>>> import numpy as np
>>> np.set_printoptions(precision=4, suppress=True, linewidth=200)
>>> tidy = lambda a: np.round(a, 4) + 0
>>> K = np.load("arr.npy")
>>> K
array([[2, 0, 2, 0, 2, 0],
       [3, 3, 3, 3, 3, 3],
       [0, 3, 0, 3, 0, 3],
       [2, 0, 2, 0, 2, 0],
       [3, 3, 3, 3, 3, 3],
       [0, 3, 0, 3, 0, 3]])
>>> rng = np.random.default_rng(567)
>>> z = rng.permutation(6)
>>> z
array([2, 5, 0, 4, 1, 3])
>>> other = K[z][:, z]
>>> np.allclose(other, K)
False
>>> tidy(np.sort(np.abs(np.linalg.eigvals(other))))
array([ 0.,  0.,  0.,  0.,  0., 11.])
>>> np.trace(other)
np.int64(11)
>>> other
array([[0, 3, 0, 0, 3, 3],
       [0, 3, 0, 0, 3, 3],
       [2, 0, 2, 2, 0, 0],
       [3, 3, 3, 3, 3, 3],
       [3, 3, 3, 3, 3, 3],
       [2, 0, 2, 2, 0, 0]])
>>> np.diag(other)
array([0, 3, 2, 3, 3, 0])
>>> tidy(np.linalg.det(other)), tidy(np.linalg.det(K[z]))
(np.float64(0.0), np.float64(0.0))
>>> U, sv, VT = np.linalg.svd(K)
>>> V = VT[:(sv > 1e-8).sum()]
>>> x0 = K[1] + 5 * K[5] + rng.integers(2) * np.eye(6)[0]
>>> x0
array([ 4., 18.,  3., 18.,  3., 18.])
>>> tidy(V.T @ V)
array([[0.3333, 0.    , 0.3333, 0.    , 0.3333, 0.    ],
       [0.    , 0.3333, 0.    , 0.3333, 0.    , 0.3333],
       [0.3333, 0.    , 0.3333, 0.    , 0.3333, 0.    ],
       [0.    , 0.3333, 0.    , 0.3333, 0.    , 0.3333],
       [0.3333, 0.    , 0.3333, 0.    , 0.3333, 0.    ],
       [0.    , 0.3333, 0.    , 0.3333, 0.    , 0.3333]])
>>> np.allclose(V.T @ V @ x0, x0)
False
>>> np.linalg.matrix_rank(K)
np.int64(2)
>>> tidy(np.linalg.svd(K, compute_uv=False))
array([12.2084,  6.0791,  0.    ,  0.    ,  0.    ,  0.    ])
>>> tidy(K.mean(axis=0))
array([1.6667, 2.    , 1.6667, 2.    , 1.6667, 2.    ])
>>> np.count_nonzero(K)
np.int64(24)
>>> np.linalg.rank(K)
Traceback (most recent call last):
  File "<python-input-25>", line 1, in <module>
    np.linalg.rank(K)
    ^^^^^^^^^^^^^^
AttributeError: module 'numpy.linalg' has no attribute 'rank'
>>> K.sum(axis=1)
array([ 6, 18,  9,  6, 18,  9])
>>> np.zeros(6, 6)
Traceback (most recent call last):
  File "<python-input-27>", line 1, in <module>
    np.zeros(6, 6)
    ~~~~~~~~^^^^^^
TypeError: Cannot interpret '6' as a data type
>>> K.shape
(6, 6)
>>> K.sum(axis=0)
array([10, 12, 10, 12, 10, 12])
>>> U, sv, VT = np.linalg.svd(K)
>>> tidy(sv)
array([12.2084,  6.0791,  0.    ,  0.    ,  0.    ,  0.    ])
>>> other = U[:, :2] @ np.diag(sv[:2]) @ VT[:2]
>>> tidy(np.abs(K - other).max())
np.float64(0.0)
>>> np.linalg.matrix_rank(other)
np.int64(2)
>>> tidy(np.linalg.norm(K - other) / np.linalg.norm(K))
np.float64(0.0)
>>> data = np.load("sample3.npy")
>>> data
array([[25, 10, -5, 15],
       [10,  4, -2,  6],
       [-5, -2,  1, -3],
       [15,  6, -3,  9]])
>>> z = rng.permutation(4)
>>> z
array([3, 2, 1, 0])
>>> other = data[z][:, z]
>>> tidy(np.linalg.det(other)), tidy(np.linalg.det(data[z]))
(np.float64(0.0), np.float64(0.0))
>>> np.diag(other)
array([ 9,  1,  4, 25])
>>> rk = np.linalg.matrix_rank(data)
>>> rk
np.int64(1)
>>> N = np.linalg.svd(data)[2][rk:].T
>>> [int(np.linalg.matrix_rank(np.delete(data, i, axis=0))) for i in range(4)]
[1, 1, 1, 1]
>>> [int(np.linalg.matrix_rank(data[:, :j + 1])) for j in range(4)]
[1, 1, 1, 1]
>>> tidy(N @ N.T)
array([[ 0.359 , -0.2564,  0.1282, -0.3846],
       [-0.2564,  0.8974,  0.0513, -0.1538],
       [ 0.1282,  0.0513,  0.9744,  0.0769],
       [-0.3846, -0.1538,  0.0769,  0.7692]])
>>> [int(np.linalg.matrix_rank(data[:i])) for i in range(1, len(data) + 1)]
[1, 1, 1, 1]
>>> np.allclose(data @ N, 0)
True
>>> proj = np.triu(np.array([[0, 3, 0, 0], [3, 3, 1, 3], [1, 3, 3, 2], [2, 3, 2, 1]]), 1) + np.eye(4)
>>> other = proj @ data @ np.linalg.inv(proj)
>>> np.linalg.matrix_rank(other)
np.int64(1)
>>> other
array([[  55., -143.,  132.,  198.],
       [  50., -130.,  120.,  180.],
       [  25.,  -65.,   60.,   90.],
       [  15.,  -39.,   36.,   54.]])
>>> proj @ data - data @ proj
array([[ 30., -63., -16.,  -2.],
       [ 40., -14., -12.,  16.],
       [ 30.,  27.,  -4.,  22.],
       [  0., -45.,  -6., -12.]])
>>> tidy(np.linalg.det(other))
np.float64(0.0)
>>> U, sv, VT = np.linalg.svd(other)
>>> V = VT[:(sv > 1e-8).sum()]
>>> x0 = other[1] + 2 * other[3] + rng.integers(2) * np.eye(4)[0]
>>> x0
array([  81., -208.,  192.,  288.])
>>> tidy(np.diag(V.T @ V))
array([0.0378, 0.2553, 0.2175, 0.4894])
>>> tidy(np.linalg.norm(x0 - V.T @ V @ x0))
np.float64(0.9809)
>>> tidy(V.T @ V)
array([[ 0.0378, -0.0982,  0.0906,  0.136 ],
       [-0.0982,  0.2553, -0.2356, -0.3535],
       [ 0.0906, -0.2356,  0.2175,  0.3263],
       [ 0.136 , -0.3535,  0.3263,  0.4894]])
>>> M = np.load("m.npy")
>>> M
array([[ 1, -9,  5, -6],
       [ 0,  5, -2,  0],
       [ 0,  0,  1,  3],
       [ 0,  0,  0,  1]])
>>> M.shape
(4, 4)
>>> tidy(np.linalg.norm(M))
np.float64(13.5277)
>>> np.diff(M, axis=0)
array([[-1, 14, -7,  6],
       [ 0, -5,  3,  3],
       [ 0,  0, -1, -2]])
>>> np.abs(M).max()
np.int64(9)
>>> vals, V = np.linalg.eig(M)
>>> np.prod(vals)
np.float64(5.0)
>>> gram = K.T @ K
>>> tidy(np.linalg.eigvalsh(gram)[::-1])
array([149.0446,  36.9554,   0.    ,   0.    ,   0.    ,   0.    ])
>>> gram
array([[26, 18, 26, 18, 26, 18],
       [18, 36, 18, 36, 18, 36],
       [26, 18, 26, 18, 26, 18],
       [18, 36, 18, 36, 18, 36],
       [26, 18, 26, 18, 26, 18],
       [18, 36, 18, 36, 18, 36]])
>>> np.linalg.matrix_rank(gram)
np.int64(2)
>>> np.diag(gram)
array([26, 36, 26, 36, 26, 36])
>>> np.trace(gram), (K ** 2).sum()
(np.int64(186), np.int64(186))
>>> np.linalg.cond(gram) > 100
np.True_
>>> tidy(np.linalg.norm(gram, 2) / np.linalg.norm(gram))
np.float64(0.9706)
>>> J = np.array([[0, 7, 2, 5], [0, 6, 1, 8], [1, 8, 8, 3]])
>>> tidy(np.linalg.norm(M, 1)), tidy(np.linalg.norm(M, np.inf))
(np.float64(14.0), np.float64(21.0))
>>> np.linalg.norm(M, axis=1).argmax()
np.int64(0)
>>> tidy(np.linalg.norm(M[3], 1)), tidy(np.linalg.norm(M[3], np.inf))
(np.float64(1.0), np.float64(1.0))
>>> tidy(np.linalg.norm(M, "nuc"))
np.float64(18.0161)
>>> tidy(np.linalg.svd(J, compute_uv=False))
array([16.5914,  6.3241,  1.3153])
>>> np.count_nonzero(J)
np.int64(10)
>>> np.diff(J, axis=0)
array([[ 0, -1, -1,  3],
       [ 1,  2,  7, -5]])
>>> J.sum(axis=1)
array([14, 15, 20])
>>> np.unravel_index(np.abs(J).argmax(), J.shape)
(np.int64(1), np.int64(3))
>>> tidy(np.linalg.norm(J))
np.float64(17.8045)
>>> def softmax(z):
...     e = np.exp(z - z.max(axis=-1, keepdims=True))
...     return e / e.sum(axis=-1, keepdims=True)
... 
>>> tidy(softmax(J[2]))
array([0.0005, 0.4981, 0.4981, 0.0034])
>>> tidy(softmax(J[2] + 5))
array([0.0005, 0.4981, 0.4981, 0.0034])
>>> tidy(softmax(10 * J[2]))
array([0. , 0.5, 0.5, 0. ])
>>> softmax(J).sum(axis=1)
array([1., 1., 1.])
>>> S = J @ J.T / np.sqrt(4)
>>> tidy(softmax(S))
array([[0.009 , 0.1808, 0.8102],
       [0.0002, 0.9998, 0.    ],
       [0.    , 0.    , 1.    ]])
>>> tidy(softmax(S + np.triu(np.full(S.shape, -np.inf), 1)))
array([[1.    , 0.    , 0.    ],
       [0.0002, 0.9998, 0.    ],
       [0.    , 0.    , 1.    ]])
>>> softmax(S).round(6).argmax(axis=1)
array([2, 1, 2])
>>> X = np.array([[0, 1], [1, 0]])
>>> vals, V = np.linalg.eigh(X)
>>> x0 = np.array([3, -1])
>>> tidy(np.linalg.eigvalsh(X[1:, 1:]))
array([0.])
>>> x0 @ X @ x0
np.int64(-6)
>>> np.abs(X).sum(axis=1).max(), np.abs(vals).max()
(np.int64(1), np.float64(1.0))
>>> np.poly(X)
array([ 1.,  0., -1.])
>>> tidy(np.linalg.det(2 * X)), tidy(np.linalg.det(X))
(np.float64(-4.0), np.float64(-1.0))
>>> tidy(np.linalg.det(X[::-1]))
np.float64(1.0)
>>> tidy(np.linalg.det(X.T))
np.float64(-1.0)
>>> A = np.load("test12.npy")
>>> A
array([[  3.9886,   6.4441,   6.5509],
       [  9.9858,   4.1006, -18.4834],
       [ -2.3978,   9.7481, -11.2307],
       [  5.0435,   3.7873,   1.8758],
       [  3.2572,   2.7205, -15.4417],
       [-13.4257,  -1.6103, -11.9338],
       [ -6.4651,   7.0071,   3.8413],
       [  0.4187,  -6.3354, -51.0696],
       [  2.5832,   6.1984,  41.5035],
       [ 18.02  ,  -1.5533,  17.4523],
       [ -2.5476,   1.7179,  -3.843 ],
       [  2.8331,   1.583 ,   4.7834],
       [-12.9762,   1.7854,   7.6165],
       [-11.2528,   2.3655,  37.0023],
       [-10.7919,  -6.2498,  12.8196],
       [  9.5794,   1.044 , -10.9083],
       [  8.241 ,   5.1423, -30.17  ],
       [-12.8893,   3.6174,  -3.2269],
       [  4.7984,   0.2036,  25.3541],
       [ 15.1687,   2.3746, -12.059 ],
       [ -7.1435,   3.4436,  23.9227],
       [  4.2558,   4.7054,  14.7433],
       [ -2.3891,   4.6171, -11.7386]])
>>> z = rng.permutation(3)
>>> other = A[:, z] * rng.choice([-1, 1], 3)
>>> other
array([[ -6.5509,  -6.4441,  -3.9886],
       [ 18.4834,  -4.1006,  -9.9858],
       [ 11.2307,  -9.7481,   2.3978],
       [ -1.8758,  -3.7873,  -5.0435],
       [ 15.4417,  -2.7205,  -3.2572],
       [ 11.9338,   1.6103,  13.4257],
       [ -3.8413,  -7.0071,   6.4651],
       [ 51.0696,   6.3354,  -0.4187],
       [-41.5035,  -6.1984,  -2.5832],
       [-17.4523,   1.5533, -18.02  ],
       [  3.843 ,  -1.7179,   2.5476],
       [ -4.7834,  -1.583 ,  -2.8331],
       [ -7.6165,  -1.7854,  12.9762],
       [-37.0023,  -2.3655,  11.2528],
       [-12.8196,   6.2498,  10.7919],
       [ 10.9083,  -1.044 ,  -9.5794],
       [ 30.17  ,  -5.1423,  -8.241 ],
       [  3.2269,  -3.6174,  12.8893],
       [-25.3541,  -0.2036,  -4.7984],
       [ 12.059 ,  -2.3746, -15.1687],
       [-23.9227,  -3.4436,   7.1435],
       [-14.7433,  -4.7054,  -4.2558],
       [ 11.7386,  -4.6171,   2.3891]])
>>> U, _, VT = np.linalg.svd(A.T @ other)
>>> tidy(np.linalg.lstsq(A, other)[0])
array([[ 0.,  0., -1.],
       [ 0., -1.,  0.],
       [-1.,  0.,  0.]])
>>> tidy(U @ VT)
array([[ 0.,  0., -1.],
       [ 0., -1.,  0.],
       [-1.,  0.,  0.]])
>>> z
array([2, 1, 0])
